$ ipython --no-banner

In [1]: import numpy as np

In [2]: import numpy.linalg as la

In [3]: np.set_printoptions(precision=2, suppress=True, linewidth=100)

In [4]: rng = np.random.default_rng(819210)

In [5]: A = np.eye(7, dtype=int)[rng.permutation(7)]

In [6]: print(A)
[[0 1 0 0 0 0 0]
 [0 0 0 1 0 0 0]
 [1 0 0 0 0 0 0]
 [0 0 1 0 0 0 0]
 [0 0 0 0 0 1 0]
 [0 0 0 0 1 0 0]
 [0 0 0 0 0 0 1]]

In [7]: x = np.array([0, 0, 3, 3, 0, 3, 1])

In [8]: print(round(la.det(A), 2))
1.0

In [9]: print(np.abs(la.eigvals(A)))
[1. 1. 1. 1. 1. 1. 1.]

In [10]: print(7 - la.matrix_rank(A - np.eye(7), tol=1e-8))
3

In [11]: print(A.T @ (A @ x))
[0 0 3 3 0 3 1]

In [12]: E = np.load("arr.npy")

In [13]: print(E)
[[ 2  0  2  2 -2  1  2]
 [ 1  1 -1  2 -2  0  2]
 [-2 -2  1 -2 -2  0  2]
 [ 2  0  2 -2  2 -2 -2]
 [ 0  2 -1 -1  2  2 -2]
 [ 2  0  2 -1 -2 -2  0]
 [ 2  0  2  2 -2  1  2]
 [ 0 -2  1 -1 -1  1  1]
 [-2 -1  0  0  0  2  2]]

In [14]: Y = np.c_[E[:, :6] @ np.array([[0, 3, -2, -1, 1, 0],
    ...:     [2, 3, 1, 2, -1, 0],
    ...:     [3, -1, 3, 0, 2, -2],
    ...:     [3, 0, 2, -2, -1, 0],
    ...:     [-2, -3, 2, 0, 3, 0],
    ...:     [-1, -2, 1, -2, -2, 0]]), np.array([1, 2, 2, 0, 0, 2, 1, 0, 0])]

In [15]: print(Y)
[[ 15   8   3  -8  -4  -4   1]
 [  9  13  -4  -3 -10   2   2]
 [ -3  -7  -3   2  -2  -2   2]
 [ -2   2   0   6  18  -4   0]
 [ -8  -3   3   2  -1   2   0]
 [  9  14  -6   4   5  -4   2]
 [ 15   8   3  -8  -4  -4   1]
 [ -3  -6  -2  -4   0  -2   0]
 [ -4 -13   5  -4  -5   0   0]]

In [16]: print(np.round(la.norm(Y - E @ la.lstsq(E, Y)[0], axis=0), 2) + 0)
[0.  0.  0.  0.  0.  0.  0.3]
